>>> import numpy as np
>>> import numpy.linalg as la
>>> np.set_printoptions(suppress=True, linewidth=200)
>>> mat = -2 * np.eye(5) + np.ones((5, 5))
>>> print(mat)
[[-1.  1.  1.  1.  1.]
 [ 1. -1.  1.  1.  1.]
 [ 1.  1. -1.  1.  1.]
 [ 1.  1.  1. -1.  1.]
 [ 1.  1.  1.  1. -1.]]
>>> # symmetric
>>> rng = np.random.default_rng(1692)
>>> idx = rng.permutation(5)
>>> print(idx)
[4 2 3 0 1]
>>> Y = mat[idx][:, idx]
>>> print(np.allclose(Y, mat))
True
>>> print(np.trace(Y))
-5.0
>>> print(np.diag(Y))
[-1. -1. -1. -1. -1.]
>>> print(Y)
[[-1.  1.  1.  1.  1.]
 [ 1. -1.  1.  1.  1.]
 [ 1.  1. -1.  1.  1.]
 [ 1.  1.  1. -1.  1.]
 [ 1.  1.  1.  1. -1.]]
>>> F = np.load("m.npy")
>>> print(F)
[[-0.1  0.7  0.1 -0.6]
 [-1.2  2.5 -0.5  1. ]
 [-2.2 -1.8  1.7  0.5]
 [-1.5  0.1  0.5  0.1]
 [ 0.1  1.2 -1.4 -0.7]
 [-1.2 -0.8 -0.7 -0.4]
 [ 0.7 -2.7  2.2  0.2]
 [ 0.6  0.2 -1.5  0.1]
 [-0.9  0.3 -0.4  0.5]
 [-2.9 -0.7  0.   0.7]
 [-0.2 -1.4  0.5  0. ]
 [ 3.3 -1.8 -0.9  1.5]
 [-0.4  1.4 -0.4  1.8]
 [ 1.2  0.8  0.6 -1.6]
 [-0.2 -0.3 -2.2  0.4]
 [-1.8 -0.2  2.  -0.7]
 [-1.5 -0.2  0.4  0.8]
 [-1.4  1.6  0.1 -0.3]
 [-0.6 -1.3  0.6  0.4]
 [ 1.2  1.9 -1.  -0.3]
 [-0.8 -0.3 -1.2  0.4]
 [-1.2 -0.2 -1.1  0.6]
 [-0.6 -0.2  0.7 -0.3]]
>>> dist = la.norm(F[:, None] - F[None], axis=-1)
>>> print(np.unravel_index(dist.round(6).argmax(), dist.shape))
(np.int64(11), np.int64(15))
>>> print(dist.mean(axis=1).argmax())
11
>>> print((dist + 1e9 * np.eye(23)).round(6).argmin(axis=1))
[22 12 18 16  7 20 10 14 21 16 18  7  1  0 20  3  3  3 10  4 21 20  3]
>>> print(dist[15].round(6).argsort(kind="stable")[:4])
[15  3 22  2]
>>> print(la.matrix_rank(dist ** 2))
6
>>> print(np.flatnonzero(dist[15] < dist.mean() / 2))
[15]
>>> idx = F[:, 2] > np.median(F[:, 2])
>>> u = F[idx].mean(axis=0) - F[~idx].mean(axis=0)
>>> print(u.round(2))
[-0.43 -0.7   1.8  -0.6 ]
>>> print(((F - F.mean(axis=0)) @ u > 0).astype(int))
[1 0 1 1 0 1 1 0 0 1 1 0 0 1 0 1 1 0 1 0 0 0 1]
>>> print(round((((F - F.mean(axis=0)) @ u > 0) == idx).mean(), 2))
0.87
